% python3 -q
>>> import numpy as np
>>> from numpy import linalg as LA
>>> np.set_printoptions(precision=2, suppress=True, linewidth=120)
>>> def rd(a):
...     return np.round(a, 2) + 0
... 
>>> J = np.load("x.npy")
>>> J
array([[-0.06,  0.06, -0.09, -0.54, -0.09, -0.15,  0.39,  0.24],
       [ 0.02, -0.02,  0.03,  0.18,  0.03,  0.05, -0.13, -0.08],
       [ 0.14, -0.14,  0.21,  1.26,  0.21,  0.35, -0.91, -0.56],
       [-0.02,  0.02, -0.03, -0.18, -0.03, -0.05,  0.13,  0.08],
       [-0.04,  0.04, -0.06, -0.36, -0.06, -0.1 ,  0.26,  0.16],
       [ 0.06, -0.06,  0.09,  0.54,  0.09,  0.15, -0.39, -0.24],
       [ 0.06, -0.06,  0.09,  0.54,  0.09,  0.15, -0.39, -0.24],
       [-0.04,  0.04, -0.06, -0.36, -0.06, -0.1 ,  0.26,  0.16],
       [-0.18,  0.18, -0.27, -1.62, -0.27, -0.45,  1.17,  0.72],
       [-0.56,  0.56, -0.84, -5.04, -0.84, -1.4 ,  3.64,  2.24]])
>>> rk = LA.matrix_rank(J)
>>> rk
np.int64(1)
>>> ns = LA.svd(J)[2][rk:].T
>>> rd(ns @ ns.T)
array([[ 0.99,  0.01, -0.01, -0.06, -0.01, -0.02,  0.04,  0.03],
       [ 0.01,  0.99,  0.01,  0.06,  0.01,  0.02, -0.04, -0.03],
       [-0.01,  0.01,  0.99, -0.09, -0.01, -0.02,  0.06,  0.04],
       [-0.06,  0.06, -0.09,  0.47, -0.09, -0.15,  0.38,  0.24],
       [-0.01,  0.01, -0.01, -0.09,  0.99, -0.02,  0.06,  0.04],
       [-0.02,  0.02, -0.02, -0.15, -0.02,  0.96,  0.11,  0.07],
       [ 0.04, -0.04,  0.06,  0.38,  0.06,  0.11,  0.72, -0.17],
       [ 0.03, -0.03,  0.04,  0.24,  0.04,  0.07, -0.17,  0.89]])
>>> [int(LA.matrix_rank(J[:i])) for i in range(1, len(J) + 1)]
[1, 1, 1, 1, 1, 1, 1, 1, 1, 1]
>>> x0 = np.array([-4, 7, -6, -1, -1, -2, 0, -4])
>>> rd(J @ (2 * x0))
array([ 2.34, -0.78, -5.46,  0.78,  1.56, -2.34, -2.34,  1.56,  7.02, 21.84])
>>> rd(J @ np.ones(8))
array([-0.24,  0.08,  0.56, -0.08, -0.16,  0.24,  0.24, -0.16, -0.72, -2.24])
>>> rd((J * x0).sum(axis=1))
array([ 1.17, -0.39, -2.73,  0.39,  0.78, -1.17, -1.17,  0.78,  3.51, 10.92])
>>> rd(J @ x0)
array([ 1.17, -0.39, -2.73,  0.39,  0.78, -1.17, -1.17,  0.78,  3.51, 10.92])
>>> np.sign((J @ x0).round(6))
array([ 1., -1., -1.,  1.,  1., -1., -1.,  1.,  1.,  1.])
>>> J @ np.eye(8)[3]
array([-0.54,  0.18,  1.26, -0.18, -0.36,  0.54,  0.54, -0.36, -1.62, -5.04])
>>> (J @ x0).argmax()
np.int64(9)
>>> T = np.stack([J, 2 * J, J[::-1]])
>>> rd(np.einsum("bij,cij->bc", T, T))
array([[ 57.82, 115.64,   6.32],
       [115.64, 231.28,  12.65],
       [  6.32,  12.65,  57.82]])
>>> rd(LA.norm(T, axis=(1, 2)))
array([ 7.6 , 15.21,  7.6 ])
>>> (T @ J.T).shape
(3, 10, 10)
>>> np.allclose(J[:-1].T @ LA.lstsq(J[:-1].T, J[-1])[0], J[-1])
True
>>> np.abs(np.diag(LA.qr(J)[1])) > 1e-9
array([ True, False, False, False, False, False, False, False])
>>> np.unique(J.round(6), axis=0).shape
(8, 8)
>>> LA.lstsq(J[:-1].T, J[-1])[2]
np.int32(1)
>>> feats = np.load("m.npy")
>>> feats
array([[0, 0, 0, 0, 0, 1, 0, 0, 0, 0, 0, 0, 1],
       [0, 0, 0, 0, 0, 0, 0, 0, 0, 0, 0, 0, 1],
       [0, 0, 0, 0, 1, 0, 0, 0, 0, 1, 0, 0, 0],
       [0, 0, 0, 0, 0, 0, 0, 0, 0, 0, 0, 1, 1],
       [0, 0, 1, 0, 0, 1, 1, 1, 0, 0, 0, 0, 0],
       [1, 0, 0, 0, 1, 0, 0, 0, 0, 1, 0, 0, 0],
       [0, 0, 0, 0, 1, 0, 0, 0, 0, 0, 0, 1, 0],
       [0, 0, 0, 0, 1, 0, 0, 0, 0, 1, 0, 1, 0],
       [0, 0, 0, 0, 0, 0, 0, 0, 0, 0, 1, 1, 0],
       [0, 0, 1, 0, 0, 1, 0, 1, 0, 0, 1, 0, 0],
       [0, 0, 0, 0, 0, 0, 0, 0, 1, 1, 0, 0, 0],
       [0, 0, 0, 1, 0, 0, 1, 1, 1, 0, 0, 0, 0],
       [1, 1, 0, 1, 0, 0, 0, 0, 0, 0, 0, 0, 0]])
>>> # null space of dimension 1
>>> rd(LA.norm(feats))
np.float64(5.83)
>>> np.count_nonzero(feats)
np.int64(34)
>>> np.unravel_index(np.abs(feats).argmax(), feats.shape)
(np.int64(0), np.int64(5))
>>> feats[:, 13]
Traceback (most recent call last):
  File "<python-input-33>", line 1, in <module>
    feats[:, 13]
    ~~~~~^^^^^^^
IndexError: index 13 is out of bounds for axis 1 with size 13
